>>> import numpy as np
>>> from numpy import linalg as LA
>>> np.set_printoptions(precision=3, suppress=True, linewidth=120)
>>> tidy = lambda a: np.round(a, 3) + 0
>>> A = np.loadtxt("m.csv", delimiter=",")
>>> A
array([[ 3.,  3.,  1.,  1.,  0.,  3.,  3.,  2.,  0.,  3.,  2.],
       [ 6.,  6.,  4.,  4.,  2.,  3.,  3.,  3.,  0.,  4.,  4.],
       [ 8.,  6.,  4.,  6.,  5.,  6.,  4.,  4.,  3.,  6.,  4.],
       [ 8.,  6.,  6.,  8.,  6.,  7.,  6.,  4.,  5.,  9.,  4.],
       [11.,  6.,  9., 10.,  8.,  7.,  7.,  7.,  6.,  9.,  7.],
       [13.,  6., 11., 13., 11.,  9.,  7., 10.,  9., 12.,  7.],
       [16.,  8., 11., 15., 11., 11., 10., 11.,  9., 15.,  9.],
       [17., 10., 14., 18., 11., 14., 10., 12., 10., 17., 11.],
       [19., 11., 16., 19., 14., 16., 11., 13., 12., 19., 14.],
       [19., 14., 19., 20., 16., 18., 12., 13., 15., 21., 14.],
       [21., 17., 19., 22., 19., 20., 12., 16., 16., 22., 15.],
       [23., 17., 22., 23., 20., 23., 12., 17., 19., 22., 16.],
       [25., 17., 22., 25., 23., 26., 13., 17., 22., 22., 18.],
       [27., 20., 25., 28., 25., 28., 16., 17., 25., 22., 20.],
       [29., 20., 27., 30., 26., 28., 19., 20., 25., 23., 21.],
       [31., 21., 27., 31., 29., 28., 19., 20., 28., 23., 23.],
       [33., 21., 27., 31., 29., 28., 22., 21., 31., 25., 23.],
       [36., 24., 28., 34., 32., 30., 22., 22., 34., 25., 23.],
       [39., 25., 31., 37., 32., 30., 23., 24., 34., 28., 23.],
       [40., 25., 33., 40., 33., 30., 25., 24., 34., 30., 23.],
       [41., 28., 33., 40., 33., 32., 27., 26., 37., 32., 23.],
       [43., 30., 36., 41., 35., 35., 30., 26., 37., 34., 23.]])
>>> Ac = A - A.mean(axis=1)
Traceback (most recent call last):
  File "<python-input-6>", line 1, in <module>
    Ac = A - A.mean(axis=1)
         ~~^~~~~~~~~~~~~~~~
ValueError: operands could not be broadcast together with shapes (22,11) (22,) 
>>> Ac = A - A.mean(axis=0)
>>> left, sv, Vt = LA.svd(Ac, full_matrices=False)
>>> tidy((sv ** 2).sum() ** 2 / (sv ** 4).sum())
np.float64(1.037)
>>> tidy(sv ** 2 / (sv ** 2).sum())
array([0.982, 0.007, 0.006, 0.002, 0.001, 0.001, 0.001, 0.   , 0.   , 0.   , 0.   ])
>>> tidy(Ac.mean(axis=0))
array([0., 0., 0., 0., 0., 0., 0., 0., 0., 0., 0.])
>>> np.abs(left[:, 0]).argmax()
np.int64(0)
>>> LA.matrix_rank(Ac)
np.int64(11)
>>> np.searchsorted(np.cumsum(sv ** 2) / (sv ** 2).sum(), 0.9) + 1
np.int64(1)
>>> data = np.load("arr.npy")
>>> data
array([[-2,  1,  0,  0],
       [ 1,  3,  0,  0],
       [ 0,  0, -2,  1],
       [ 0,  0,  1,  3]])
>>> ev, vecs = LA.eigh(data)
>>> tidy(LA.svd(data, compute_uv=False))
array([3.193, 3.193, 2.193, 2.193])
>>> tidy(LA.eigvalsh(data @ data))
array([ 4.807,  4.807, 10.193, 10.193])
>>> tidy(vecs.T @ data @ vecs)
array([[-2.193,  0.   ,  0.   ,  0.   ],
       [ 0.   , -2.193,  0.   ,  0.   ],
       [ 0.   ,  0.   ,  3.193,  0.   ],
       [ 0.   ,  0.   ,  0.   ,  3.193]])
>>> (ev > 1e-8).sum(), (ev < -1e-8).sum()
(np.int64(2), np.int64(2))
>>> u = np.array([-3, -2, 0, 1])
>>> B = data + np.outer(u, np.eye(4)[1])
>>> tidy(LA.det(B) / LA.det(data)), tidy(1 + LA.solve(data, u)[1])
(np.float64(0.0), np.float64(0.0))
>>> ev, vecs = LA.eigh(data)
>>> x0 = np.array([2, 1, -1, 1])
>>> tidy(LA.eigvalsh(data[1:, 1:]))
array([-2.193,  3.   ,  3.193])
>>> tidy(vecs * np.maximum(ev, 0) @ vecs.T)
array([[0.114, 0.593, 0.   , 0.   ],
       [0.593, 3.078, 0.   , 0.   ],
       [0.   , 0.   , 0.114, 0.593],
       [0.   , 0.   , 0.593, 3.078]])
>>> ev, vecs = LA.eig(data)
>>> tidy(np.sort(LA.eigvals(data @ data)))
array([ 4.807,  4.807, 10.193, 10.193])
>>> tidy(ev)
array([-2.193,  3.193, -2.193,  3.193])
>>> tidy(LA.det(data))
np.float64(49.0)
>>> tidy(np.sort(LA.eigvals(data).real))
array([-2.193, -2.193,  3.193,  3.193])
>>> data @ data
array([[ 5,  1,  0,  0],
       [ 1, 10,  0,  0],
       [ 0,  0,  5,  1],
       [ 0,  0,  1, 10]])
>>> J = np.loadtxt("mat.csv", delimiter=",")
>>> J
array([[-0.571,  3.   , -0.952,  0.788, -0.941,  0.805, -1.08 ,  0.584, -0.31 ,  1.112, -0.057],
       [ 1.022, -7.46 ,  1.336, -4.084,  3.067, -0.825,  1.621, -0.272,  1.073, -1.253, -0.519],
       [ 1.205, -4.618, -1.503, -0.371,  2.105,  1.026,  0.662,  1.572, -0.726, -0.58 ,  1.098],
       [ 0.269, -2.564,  0.784, -1.873,  1.052, -0.572,  0.527, -0.213,  0.436, -0.297, -0.333],
       [ 0.64 , -2.256, -0.893,  0.476,  1.069,  0.566,  0.419,  0.622, -0.548, -0.439,  0.64 ],
       [-0.085, -1.381, -0.297, -0.429,  0.853,  0.277,  0.651, -0.49 ,  0.461, -0.428, -0.651],
       [-0.902,  1.521,  2.158, -1.694, -0.623, -1.218, -0.005, -1.822,  1.357,  0.087, -1.543],
       [ 0.12 , -1.318,  0.848, -2.003,  0.349, -0.434,  0.087,  0.257,  0.379, -0.076, -0.086],
       [-0.339,  1.358,  0.515, -1.031, -0.858, -0.164, -0.477,  0.137,  0.585,  0.548, -0.723],
       [ 0.03 ,  2.138, -2.499,  1.706, -1.046,  1.819, -0.795,  1.984, -0.68 ,  0.742,  0.547],
       [-1.139,  5.362, -1.269,  2.315, -2.029,  1.011, -0.877, -0.135, -0.106,  0.829, -0.566],
       [ 2.131, -6.01 , -1.99 ,  0.668,  2.192,  1.136,  0.872,  2.552, -1.53 , -1.058,  2.26 ],
       [ 0.294, -3.734,  1.402, -2.84 ,  1.608, -0.941,  0.775, -0.646,  0.847, -0.464, -0.549],
       [ 1.171, -1.143, -2.029,  2.899,  0.283,  1.011,  0.101,  1.685, -1.654, -0.413,  2.059],
       [ 1.847, -8.232,  1.364, -1.59 ,  3.065, -1.227,  2.097, -0.448,  0.174, -2.204,  0.739],
       [ 0.782, -2.496, -2.696,  1.356,  1.561,  1.807,  0.295,  1.691, -1.29 , -0.248,  1.269],
       [-0.022, -2.452,  0.067, -1.758,  1.498,  0.13 ,  0.515, -0.278,  0.398, -0.182, -0.618]])
>>> B = J / LA.norm(J, axis=1, keepdims=True)
>>> C2 = B @ B.T
>>> tidy(np.degrees(np.arccos(np.clip(C2[1, 12], -1, 1))))
np.float64(13.791)
>>> np.argwhere(np.triu(np.abs(C2) > 0.95, 1))
array([[ 0, 14],
       [ 1,  3],
       [ 1, 10],
       [ 1, 12],
       [ 1, 16],
       [ 2,  4],
       [ 2, 11],
       [ 3, 12],
       [ 4, 11],
       [ 6, 13],
       [ 6, 15],
       [10, 14]])
>>> B = np.array([[-2, 2], [-1, 2]])
>>> cent = np.array([[4, 8, 9], [1, 6, 6], [1, 4, 6]])
>>> feats = np.kron(B, cent)
>>> feats
array([[ -8, -16, -18,   8,  16,  18],
       [ -2, -12, -12,   2,  12,  12],
       [ -2,  -8, -12,   2,   8,  12],
       [ -4,  -8,  -9,   8,  16,  18],
       [ -1,  -6,  -6,   2,  12,  12],
       [ -1,  -4,  -6,   2,   8,  12]])
>>> B = np.array([[0, 2], [2, 1], [1, 2], [2, 2], [2, 2], [1, 2]])
>>> np.einsum("ik,kj->ji", feats, B)
array([[16,  4,  4, 41, 22, 18],
       [16, 12,  8, 50, 32, 26]])
>>> B @ feats
Traceback (most recent call last):
  File "<python-input-47>", line 1, in <module>
    B @ feats
    ~~^~~~~~~
ValueError: matmul: Input operand 1 has a mismatch in its core dimension 0, with gufunc signature (n?,k),(k,m?)->(n?,m?) (size 6 is different from 2)
>>> np.einsum("ij->j", feats)
array([-18, -54, -63,  24,  72,  84])
>>> np.einsum("ij,ij->i", feats, feats)
array([1288,  584,  424,  805,  365,  265])
>>> feats @ B
array([[16, 16],
       [ 4, 12],
       [ 4,  8],
       [41, 50],
       [22, 32],
       [18, 26]])
>>> T = np.stack([feats, 4 * feats, feats[::-1]])
>>> T.shape
(3, 6, 6)
>>> LA.matrix_rank(T.reshape(3, -1))
np.int64(2)
>>> T.sum(axis=0)
array([[-41, -84, -96,  42,  88, 102],
       [-11, -66, -66,  12,  72,  72],
       [-14, -48, -69,  18,  56,  78],
       [-22, -48, -57,  42,  88, 102],
       [ -7, -42, -42,  12,  72,  72],
       [-13, -36, -48,  18,  56,  78]])
>>> C2 = feats.T @ feats
>>> np.allclose(C2, C2.T)
True
>>> (feats @ feats.T).shape
(6, 6)
>>> x0 = np.array([1, -2, 2, 1, -2, 0])
>>> target = feats @ x0
>>> target
array([-36, -24, -24, -30, -23, -19])
>>> tidy(LA.solve(feats, feats[:, 0]))
array([1., 0., 0., 0., 0., 0.])
>>> tidy(LA.solve(feats.T, feats[0]))
array([1., 0., 0., 0., 0., 0.])
>>> tidy(LA.solve(feats, target + feats[:, 4]))
array([ 1., -2.,  2.,  1., -1.,  0.])
>>> tidy(LA.solve(feats, 2 * target))
array([ 2., -4.,  4.,  2., -4.,  0.])
>>> x0 = np.array([0, 3, 2, 0, 2, 0])
>>> target = feats @ x0
>>> coef, lr = np.zeros(6), 1 / LA.norm(feats, 2) ** 2
>>> for i in range(50):
...     coef -= lr * feats.T @ (feats @ coef - target)
...     if i % 10 == 0: print(i, round(LA.norm(feats @ coef - target), 3))
... 
0 31.952
10 24.899
20 19.426
30 15.183
40 11.897
>>> tidy(coef)
array([0.537, 1.624, 1.972, 0.238, 0.493, 0.412])
>>> tidy(LA.cond(feats))
np.float64(98.014)
>>> K = np.load("x.npy")
>>> K
array([[ 0.86, -1.63,  1.28,  1.46,  0.14,  3.76, -0.17, -0.02],
       [-0.04,  2.03, -0.12, -1.96, -1.24, -4.2 , -1.39, -2.  ],
       [ 0.41,  0.04,  0.98,  0.39, -0.11,  2.06, -0.44,  0.35],
       [-0.8 , -0.03, -0.8 ,  0.56,  1.14,  1.38,  1.46,  2.64],
       [-1.09,  5.59,  0.38, -2.67, -0.59, -1.6 , -1.1 ,  2.81],
       [-0.87, -0.41, -1.66, -0.01,  0.79, -1.68,  1.4 ,  0.83]])
>>> def softmax(z):
...     e = np.exp(z - z.max(axis=-1, keepdims=True))
...     return e / e.sum(axis=-1, keepdims=True)
... 
>>> tidy(softmax(K[5] + 5))
array([0.038, 0.06 , 0.017, 0.09 , 0.2  , 0.017, 0.369, 0.208])
>>> tidy(softmax(K[5]))
array([0.038, 0.06 , 0.017, 0.09 , 0.2  , 0.017, 0.369, 0.208])
>>> tidy(softmax(10 * K[5]))
array([0.   , 0.   , 0.   , 0.   , 0.002, 0.   , 0.994, 0.003])
>>> S = K @ K.T / np.sqrt(8)
>>> tidy(softmax(S)[5] @ K)
array([-0.823, -0.027, -1.385, -0.118,  0.688, -1.364,  1.178,  1.009])
>>> tidy(LA.norm(K, axis=1))
array([4.621, 5.752, 2.42 , 3.728, 7.192, 3.127])
>>> tidy(LA.norm(K, axis=0))
array([1.869, 6.18 , 2.481, 3.683, 1.96 , 6.581, 2.731, 4.436])
>>> tidy(LA.norm(K, 1)), tidy(LA.norm(K, np.inf))
(np.float64(14.68), np.float64(15.83))
>>> tidy(LA.norm(K[1] - K[5]))
np.float64(6.251)
>>> LA.norm(K, axis=1).argmax()
np.int64(4)
>>> E = np.loadtxt("block15.csv", delimiter=",")
>>> tidy(E)
array([[ 1.   ,  0.   ,  0.   ,  0.   ,  0.   ,  0.   ,  0.   ,  0.   ,  0.   ,  0.   ],
       [ 0.   ,  1.   ,  0.   ,  0.   ,  0.   ,  0.   ,  0.   ,  0.   ,  0.   ,  0.   ],
       [ 0.   ,  0.   ,  1.   ,  0.   ,  0.   ,  0.   ,  0.   ,  0.   ,  0.   ,  0.   ],
       [ 0.   ,  0.   ,  0.   ,  1.   ,  0.   ,  0.   ,  0.   ,  0.   ,  0.   ,  0.   ],
       [ 0.   ,  0.   ,  0.   ,  0.   ,  0.866,  0.   , -0.5  ,  0.   ,  0.   ,  0.   ],
       [ 0.   ,  0.   ,  0.   ,  0.   ,  0.   ,  1.   ,  0.   ,  0.   ,  0.   ,  0.   ],
       [ 0.   ,  0.   ,  0.   ,  0.   ,  0.5  ,  0.   ,  0.866,  0.   ,  0.   ,  0.   ],
       [ 0.   ,  0.   ,  0.   ,  0.   ,  0.   ,  0.   ,  0.   ,  1.   ,  0.   ,  0.   ],
       [ 0.   ,  0.   ,  0.   ,  0.   ,  0.   ,  0.   ,  0.   ,  0.   ,  1.   ,  0.   ],
       [ 0.   ,  0.   ,  0.   ,  0.   ,  0.   ,  0.   ,  0.   ,  0.   ,  0.   ,  1.   ]])
>>> left, sv, Vt = LA.svd(E, full_matrices=False)
>>> sv
array([1., 1., 1., 1., 1., 1., 1., 1., 1., 1.])
>>> tidy(left.T @ left)
array([[1., 0., 0., 0., 0., 0., 0., 0., 0., 0.],
       [0., 1., 0., 0., 0., 0., 0., 0., 0., 0.],
       [0., 0., 1., 0., 0., 0., 0., 0., 0., 0.],
       [0., 0., 0., 1., 0., 0., 0., 0., 0., 0.],
       [0., 0., 0., 0., 1., 0., 0., 0., 0., 0.],
       [0., 0., 0., 0., 0., 1., 0., 0., 0., 0.],
       [0., 0., 0., 0., 0., 0., 1., 0., 0., 0.],
       [0., 0., 0., 0., 0., 0., 0., 1., 0., 0.],
       [0., 0., 0., 0., 0., 0., 0., 0., 1., 0.],
       [0., 0., 0., 0., 0., 0., 0., 0., 0., 1.]])
>>> np.allclose(left * sv @ Vt, E)
True
>>> left.shape, sv.shape, Vt.shape
((10, 10), (10,), (10, 10))
>>> sv / sv[0]
array([1., 1., 1., 1., 1., 1., 1., 1., 1., 1.])
>>> np.cumsum(sv ** 2) / np.sum(sv ** 2)
array([0.1, 0.2, 0.3, 0.4, 0.5, 0.6, 0.7, 0.8, 0.9, 1. ])
>>> tidy(np.sqrt((sv ** 2).sum())), tidy(LA.norm(E))
(np.float64(3.162), np.float64(3.162))
